$ python -q
>>> import numpy as np
>>> np.set_printoptions(suppress=True, linewidth=200)
>>> def tidy(a):
...     return np.round(a, 2) + 0
... 
>>> data = np.vander(np.arange(4) - 1, 3, increasing=True)
>>> data
array([[ 1, -1,  1],
       [ 1,  0,  0],
       [ 1,  1,  1],
       [ 1,  2,  4]])
>>> x = np.array([5, 3, 5])
>>> y = data @ x
>>> y
array([ 7,  5, 13, 31])
>>> tidy(np.linalg.solve(data.T @ data, data.T @ y))
array([5., 3., 5.])
>>> rng = np.random.default_rng(11)
>>> y = y + 0.3 * rng.normal(size=4)
>>> tidy(y)
array([ 7.01,  5.41, 13.37, 30.85])
>>> beta, *_ = np.linalg.lstsq(data, y)
>>> tidy(data.T @ (y - data @ beta))
array([0., 0., 0.])
>>> M2 = np.c_[data[:, :1] @ np.array([[0]]), np.array([3, -1, 1, -3])]
>>> M2
array([[ 0,  3],
       [ 0, -1],
       [ 0,  1],
       [ 0, -3]])
>>> np.linalg.matrix_rank(np.c_[data, M2])
np.int64(4)
>>> tidy(np.linalg.lstsq(data, M2[:, 0])[0])
array([0., 0., 0.])
>>> rk = np.linalg.matrix_rank(M2)
>>> rk
np.int64(1)
>>> ns = np.linalg.svd(M2)[2][rk:].T
>>> np.linalg.matrix_rank(M2.T @ M2), np.linalg.matrix_rank(M2 @ M2.T)
(np.int64(1), np.int64(1))
>>> [int(np.linalg.matrix_rank(M2[:, :j + 1])) for j in range(2)]
[0, 1]
>>> labels = rng.permutation(3)
>>> M2 = data[:, labels] * rng.choice([-1, 1], 3)
>>> M2
array([[-1,  1, -1],
       [-1,  0,  0],
       [-1,  1,  1],
       [-1,  4,  2]])
>>> U, _, Vt = np.linalg.svd(data.T @ M2)
>>> tidy(np.linalg.lstsq(data, M2)[0])
array([[-1.,  0.,  0.],
       [ 0.,  0.,  1.],
       [ 0.,  1.,  0.]])
>>> J = np.array([[2, 0], [0, -1], [2, -1], [0, -2]])
>>> J[:, 1] = 5 * J[:, 0]
>>> J
array([[ 2, 10],
       [ 0,  0],
       [ 2, 10],
       [ 0,  0]])
>>> rk = np.linalg.matrix_rank(J)
>>> rk
np.int64(1)
>>> ns = np.linalg.svd(J)[2][rk:].T
>>> ns.shape
(2, 1)
>>> [int(np.linalg.matrix_rank(J[:i])) for i in range(1, len(J) + 1)]
[1, 1, 1, 1]
>>> np.linalg.matrix_rank(J.T @ J), np.linalg.matrix_rank(J @ J.T)
(np.int64(1), np.int64(1))
>>> tidy(ns[:, 0] / ns[np.abs(ns[:, 0]).round(6).argmax(), 0])
array([ 1. , -0.2])
>>> np.abs(np.diag(np.linalg.qr(J)[1])) > 1e-9
array([ True, False])
>>> np.unique(J.round(6), axis=0).shape
(2, 2)
>>> tidy(J @ np.linalg.pinv(J) @ J)
array([[ 2., 10.],
       [ 0.,  0.],
       [ 2., 10.],
       [ 0.,  0.]])
>>> arr = np.array([[1.9, 2.99],
...     [6.26, 9.07],
...     [-0.07, -0.05],
...     [4.1, 5.96],
...     [4.17, 5.74],
...     [4.1, 6.14]])
>>> U, sig, Vt = np.linalg.svd(arr)
>>> tidy(sig)
array([17.06,  0.25])
>>> M2 = U[:, :1] @ np.diag(sig[:1]) @ Vt[:1]
>>> np.linalg.matrix_rank(M2)
np.int64(1)
>>> tidy(np.abs(arr - M2).max())
np.float64(0.14)
>>> np.linalg.matrix_rank(arr, rtol=0.05)
np.int64(1)
>>> w1 = np.array([[7, -6], [-1, -1]])
>>> beta = np.array([2, 3])
>>> hid = np.maximum(arr @ w1 + beta, 0)
>>> (hid > 0).astype(int)
array([[1, 0],
       [1, 0],
       [1, 1],
       [1, 0],
       [1, 0],
       [1, 0]])
>>> tidy(hid)
array([[12.31,  0.  ],
       [36.75,  0.  ],
       [ 1.56,  3.47],
       [24.74,  0.  ],
       [25.45,  0.  ],
       [24.56,  0.  ]])
>>> np.linalg.matrix_rank(hid)
np.int64(2)
>>> basis = np.array([[2, 5], [5, 1]])
>>> (hid @ basis).round(6).argmax(axis=1)
array([1, 1, 0, 1, 1, 1])
>>> X = np.loadtxt("a.csv", delimiter=",")
>>> tidy(X)
array([[0.17, 0.17, 0.17, 0.25, 0.17, 0.08],
       [0.23, 0.23, 0.15, 0.08, 0.15, 0.15],
       [0.  , 0.27, 0.18, 0.09, 0.27, 0.18],
       [0.18, 0.18, 0.  , 0.27, 0.27, 0.09],
       [0.07, 0.21, 0.21, 0.  , 0.29, 0.21],
       [0.27, 0.27, 0.09, 0.18, 0.  , 0.18]])
>>> G = X.T @ X
>>> tidy(np.diag(G))
array([0.19, 0.31, 0.14, 0.18, 0.28, 0.15])
>>> (X @ X.T).shape
(6, 6)
>>> tidy(np.trace(G)), tidy((X ** 2).sum())
(np.float64(1.26), np.float64(1.26))
>>> tidy(np.linalg.eigvalsh(G)[::-1])
array([1.03, 0.13, 0.07, 0.01, 0.01, 0.  ])
>>> tidy(G)
array([[0.19, 0.2 , 0.1 , 0.16, 0.13, 0.13],
       [0.2 , 0.31, 0.18, 0.18, 0.25, 0.21],
       [0.1 , 0.18, 0.14, 0.09, 0.16, 0.13],
       [0.16, 0.18, 0.09, 0.18, 0.15, 0.11],
       [0.13, 0.25, 0.16, 0.15, 0.28, 0.17],
       [0.13, 0.21, 0.13, 0.11, 0.17, 0.15]])
>>> tidy(np.linalg.svd(X, compute_uv=False) ** 2)
array([1.03, 0.13, 0.07, 0.01, 0.01, 0.  ])
>>> w1 = np.array([[1, 0, 0, 0],
...     [1, 0, 2, 0],
...     [2, 1, 1, 0],
...     [1, 1, 0, 2],
...     [0, 1, 0, 0],
...     [2, 0, 2, 0]])
>>> beta = np.array([4, -4, 5, 1])
>>> hid = np.maximum(X @ w1 + beta, 0)
>>> (hid > 0).mean(axis=0)
array([1., 0., 1., 1.])
>>> np.linalg.matrix_rank(hid)
np.int64(3)
>>> (hid > 0).astype(int)
array([[1, 0, 1, 1],
       [1, 0, 1, 1],
       [1, 0, 1, 1],
       [1, 0, 1, 1],
       [1, 0, 1, 1],
       [1, 0, 1, 1]])
>>> basis = np.array([[2, -1], [-1, -1], [3, -1], [-1, -3]])
>>> (hid @ basis).round(6).argmax(axis=1)
array([0, 0, 0, 0, 0, 0])
>>> w1 @ basis
array([[ 2, -1],
       [ 8, -3],
       [ 6, -4],
       [-1, -8],
       [-1, -1],
       [10, -4]])
>>> tidy(np.linalg.norm(X, "nuc"))
np.float64(1.9)
>>> tidy(np.linalg.norm(X[3] - X[4]))
np.float64(0.39)
>>> tidy(np.linalg.norm(X, axis=0))
array([0.44, 0.56, 0.37, 0.43, 0.53, 0.39])
>>> tidy(np.linalg.norm(X, axis=1))
array([0.42, 0.43, 0.47, 0.47, 0.47, 0.47])
>>> tidy(np.linalg.norm(X[3], 1)), tidy(np.linalg.norm(X[3], np.inf))
(np.float64(1.0), np.float64(0.27))
>>> tidy(X[3] @ X[4])
np.float64(0.15)
>>> m1 = np.load("out6.npy")
>>> tidy(m1)
array([[ 0.48,  0.1 ,  0.48, -0.1 ],
       [ 0.1 ,  0.02,  0.1 , -0.02],
       [ 0.48,  0.1 ,  0.48, -0.1 ],
       [-0.1 , -0.02, -0.1 ,  0.02]])
>>> vals, V = np.linalg.eigh(m1)
>>> x = np.array([2, 2, 1, 2])
>>> (np.sign(V[:, -1].round(6)) == np.sign(V[0, -1].round(6))).astype(int)
array([1, 1, 1, 0])
>>> tidy(x @ m1 @ x / (x @ x)), tidy(vals[0]), vals[-1]
(np.float64(0.33), np.float64(0.0), np.float64(1.0))
>>> tidy(V * np.maximum(vals, 0) @ V.T)
array([[ 0.48,  0.1 ,  0.48, -0.1 ],
       [ 0.1 ,  0.02,  0.1 , -0.02],
       [ 0.48,  0.1 ,  0.48, -0.1 ],
       [-0.1 , -0.02, -0.1 ,  0.02]])
>>> tidy(np.abs(m1).sum(axis=1).max()), np.abs(vals).max()
(np.float64(1.15), np.float64(1.0))
>>> tidy(x @ m1 @ x)
np.float64(4.33)
>>> tidy(np.linalg.eigvalsh(m1[1:, 1:]))
array([0.  , 0.  , 0.52])
>>> M2 = m1 / np.linalg.norm(m1, axis=1, keepdims=True)
>>> G = M2 @ M2.T
>>> (G - 2 * np.eye(4)).round(6).argmax(axis=1)
array([1, 0, 0, 0])
>>> tidy(np.linalg.norm(M2, axis=1))
array([1., 1., 1., 1.])
>>> tidy(G[3])
array([-1., -1., -1.,  1.])
>>> np.argwhere(np.triu(np.abs(G) > 0.95, 1))
array([[0, 1],
       [0, 2],
       [0, 3],
       [1, 2],
       [1, 3],
       [2, 3]])
>>> E = np.load("data.npy")
>>> E
array([[ 1,  2,  0,  4, -8],
       [ 3,  1,  5,  3, -6],
       [ 3,  1,  3,  4, -8]])
>>> M2 = E + rng.integers(-2, 3, (3, 2)) @ rng.integers(-2, 3, (2, 5))
>>> M2
array([[-1, -2,  2,  8, -8],
       [ 1, -2,  9,  6, -4],
       [ 5,  7,  5, -2, -4]])
>>> tidy(np.linalg.svd(M2 - E, compute_uv=False))
array([11.81,  6.21,  0.  ])
>>> np.abs(M2 - E).sum(axis=1)
array([12, 14, 20])
>>> M2 - E
array([[-2, -4,  2,  4,  0],
       [-2, -3,  4,  3,  2],
       [ 2,  6,  2, -6,  4]])
>>> x = np.array([2, -2, -1, 0, -1])
>>> a = np.maximum(M2 @ x, 0)
>>> np.maximum(M2 @ (3 * x), 0)
array([24,  3,  0])
>>> tidy(np.tanh(M2 @ x))
array([ 1.  ,  0.76, -1.  ])
>>> M2.T @ a
array([ -7, -18,  25,  70, -68])
>>> np.flatnonzero(a > 1e-9)
array([0, 1])
>>> U, sig, Vt = np.linalg.svd(E, full_matrices=False)
>>> tidy(np.cumsum(sig ** 2) / np.sum(sig ** 2))
array([0.93, 1.  , 1.  ])
>>> tidy(U.T @ U)
array([[1., 0., 0.],
       [0., 1., 0.],
       [0., 0., 1.]])
>>> tidy(sig / sig[0])
array([1.  , 0.27, 0.04])
>>> tidy(U.T @ E @ Vt.T)
array([[15.68,  0.  ,  0.  ],
       [ 0.  ,  4.2 ,  0.  ],
       [ 0.  ,  0.  ,  0.69]])
>>> (sig > 1e-8).sum()
np.int64(3)
>>> tidy(np.abs(Vt[0]))
array([0.26, 0.15, 0.29, 0.41, 0.81])
>>> tidy(Vt @ Vt.T)
array([[1., 0., 0.],
       [0., 1., 0.],
       [0., 0., 1.]])
>>> np.allclose(U * sig @ Vt, E)
True
>>> U.shape, sig.shape, Vt.shape
((3, 3), (3,), (3, 5))
>>> x = np.array([4, 2, 0])
>>> y = data @ x
>>> beta, lr = np.zeros(3), 1 / np.linalg.norm(data, 2) ** 2
>>> for i in range(25):
...     beta -= lr * data.T @ (data @ beta - y)
...     if i % 5 == 0: print(i, round(np.linalg.norm(data @ beta - y), 2))
... 
0 4.31
5 3.18
10 2.42
15 1.86
20 1.44
>>> tidy(np.linalg.cond(data))
np.float64(4.54)
>>> W0 = np.array([[-1.8, -0.6, -0.2, 3.3, -2.1, -0.1],
...     [0.5, 0.3, -0.2, 1.5, 0.4, 0.2],
...     [-2.1, -0.2, -1.4, 1.5, -1.7, -0.3]])
>>> np.abs(data).max()
np.int64(4)
>>> np.unravel_index(np.abs(data).argmax(), data.shape)
(np.int64(3), np.int64(2))
>>> data.mean(axis=0)
array([1. , 0.5, 1.5])
>>> data.shape
(4, 3)
>>> np.diff(data, axis=0)
array([[ 0,  1, -1],
       [ 0,  1,  1],
       [ 0,  1,  3]])
>>> W0.reshape(-1, 2)
array([[-1.8, -0.6],
       [-0.2,  3.3],
       [-2.1, -0.1],
       [ 0.5,  0.3],
       [-0.2,  1.5],
       [ 0.4,  0.2],
       [-2.1, -0.2],
       [-1.4,  1.5],
       [-1.7, -0.3]])
>>> W0.reshape(2, -1)
array([[-1.8, -0.6, -0.2,  3.3, -2.1, -0.1,  0.5,  0.3, -0.2],
       [ 1.5,  0.4,  0.2, -2.1, -0.2, -1.4,  1.5, -1.7, -0.3]])
>>> t3 = W0.reshape(3, 2, -1)
>>> t3.shape
(3, 2, 3)
>>> np.einsum("ihd,jhd->hij", t3, t3).shape
(2, 3, 3)
>>> tidy(t3.sum(axis=1))
array([[ 1.5, -2.7, -0.3],
       [ 2. ,  0.7,  0. ],
       [-0.6, -1.9, -1.7]])
>>> np.swapaxes(t3, 1, 2)[2]
array([[-2.1,  1.5],
       [-0.2, -1.7],
       [-1.4, -0.3]])
>>> t3.transpose(1, 0, 2)
array([[[-1.8, -0.6, -0.2],
        [ 0.5,  0.3, -0.2],
        [-2.1, -0.2, -1.4]],

       [[ 3.3, -2.1, -0.1],
        [ 1.5,  0.4,  0.2],
        [ 1.5, -1.7, -0.3]]])
>>> def softmax(z):
...     e = np.exp(z - z.max(axis=-1, keepdims=True))
...     return e / e.sum(axis=-1, keepdims=True)
... 
>>> tidy(softmax(10 * W0[2]))
array([0., 0., 0., 1., 0., 0.])
>>> softmax(W0).sum(axis=1)
array([1., 1., 1.])
>>> att = W0 @ W0.T / np.sqrt(6)
>>> softmax(att).round(6).argmax(axis=1)
array([0, 0, 0])
>>> t3 = np.stack([X, 5 * X, X[::-1]])
>>> t3.shape
(3, 6, 6)
>>> np.linalg.matrix_rank(t3.reshape(3, -1))
np.int64(2)
>>> (t3 @ X.T).shape
(3, 6, 6)
>>> tidy(np.linalg.det(t3))
array([0.  , 0.64, 0.  ])
>>> tidy(np.linalg.norm(t3, axis=(1, 2)))
array([1.12, 5.61, 1.12])
>>> np.linalg.matrix_rank(t3)
array([6, 6, 6])
>>> M2 = W0 / np.sqrt((W0 ** 2).mean(axis=1, keepdims=True))
>>> tidy(np.linalg.norm(M2, axis=1))
array([2.45, 2.45, 2.45])
>>> O, _ = np.linalg.qr(np.array([[0.1, 0.0, 0.5, -1.8],
...     [-0.7, 1.3, 1.5, -1.0],
...     [1.1, 0.6, -1.2, 1.9],
...     [0.4, -0.2, -1.5, -0.2]]))
>>> V, _ = np.linalg.qr(np.array([[0.2, -2.3, -0.7, 2.7, 1.7],
...     [-0.4, -1.0, 0.2, 0.3, 0.6],
...     [-1.2, -0.7, -0.4, 0.1, 0.3],
...     [0.0, 0.7, -0.2, 1.5, -0.9],
...     [0.2, -1.4, -1.1, 0.1, 0.2]]))
>>> sig = 10 * 0.2 ** np.arange(4)
>>> F = O[:, :4] * sig @ V[:4]
>>> tidy(F)
array([[ 0.33,  0.57, -0.18,  0.32,  0.19],
       [-1.36, -3.51, -0.36, -2.55, -2.84],
       [ 0.94,  6.62, -1.41,  4.02,  1.78],
       [ 0.22,  2.28, -0.13,  1.42,  1.17]])
>>> w1 = np.array([[0, 3, 3], [0, 3, 0], [2, 0, 3], [3, 0, 0], [3, 3, 3]])
>>> beta = np.array([1, 2, 1])
>>> hid = np.maximum(F @ w1 + beta, 0)
>>> np.linalg.matrix_rank(hid)
np.int64(3)
>>> basis = np.array([[3, -1], [1, -3], [0, -1]])
>>> tidy(hid @ basis)
array([[  11.7 ,  -19.94],
       [   0.  ,    0.  ],
       [  76.72, -110.52],
       [  38.62,  -52.44]])
